$ python -q
>>> import numpy as np
>>> np.set_printoptions(precision=2, suppress=True, linewidth=120, sign=" ")
>>> E = np.load("w.npy")
>>> E
array([[-8, -9,  0, -5,  3, -1, -1],
       [ 8,  9, -9,  8, -3, -3,  8],
       [-2, -6, -5, -2, -3,  6,  7],
       [ 8,  8, -9, -9,  7, -5,  3],
       [-5, -2, -4,  1,  1, -1,  7],
       [-7, -1,  4,  8, -9,  4, -1],
       [ 9, -3,  9,  3, -8, -5,  3]])
>>> rng = np.random.default_rng(4249)
>>> labels = rng.permutation(7)
>>> M2 = E[:, labels] * rng.choice([-1, 1], 7)
>>> M2
array([[ 1,  0,  1,  5,  8,  9,  3],
       [ 3,  9, -8, -8, -8, -9, -3],
       [-6,  5, -7,  2,  2,  6, -3],
       [ 5,  9, -3,  9, -8, -8,  7],
       [ 1,  4, -7, -1,  5,  2,  1],
       [-4, -4,  1, -8,  7,  1, -9],
       [ 5, -9, -3, -3, -9,  3, -8]])
>>> left, _, Vt = np.linalg.svd(E.T @ M2)
>>> np.round(left @ Vt, 2) + 0
array([[ 0.,  0.,  0.,  0., -1.,  0.,  0.],
       [ 0.,  0.,  0.,  0.,  0., -1.,  0.],
       [ 0., -1.,  0.,  0.,  0.,  0.,  0.],
       [ 0.,  0.,  0., -1.,  0.,  0.,  0.],
       [ 0.,  0.,  0.,  0.,  0.,  0.,  1.],
       [-1.,  0.,  0.,  0.,  0.,  0.,  0.],
       [ 0.,  0., -1.,  0.,  0.,  0.,  0.]])
>>> np.round(np.linalg.lstsq(E, M2)[0], 2) + 0
array([[ 0.,  0.,  0.,  0., -1.,  0.,  0.],
       [ 0.,  0.,  0.,  0.,  0., -1.,  0.],
       [ 0., -1.,  0.,  0.,  0.,  0.,  0.],
       [ 0.,  0.,  0., -1.,  0.,  0.,  0.],
       [ 0.,  0.,  0.,  0.,  0.,  0.,  1.],
       [-1.,  0.,  0.,  0.,  0.,  0.,  0.],
       [ 0.,  0., -1.,  0.,  0.,  0.,  0.]])
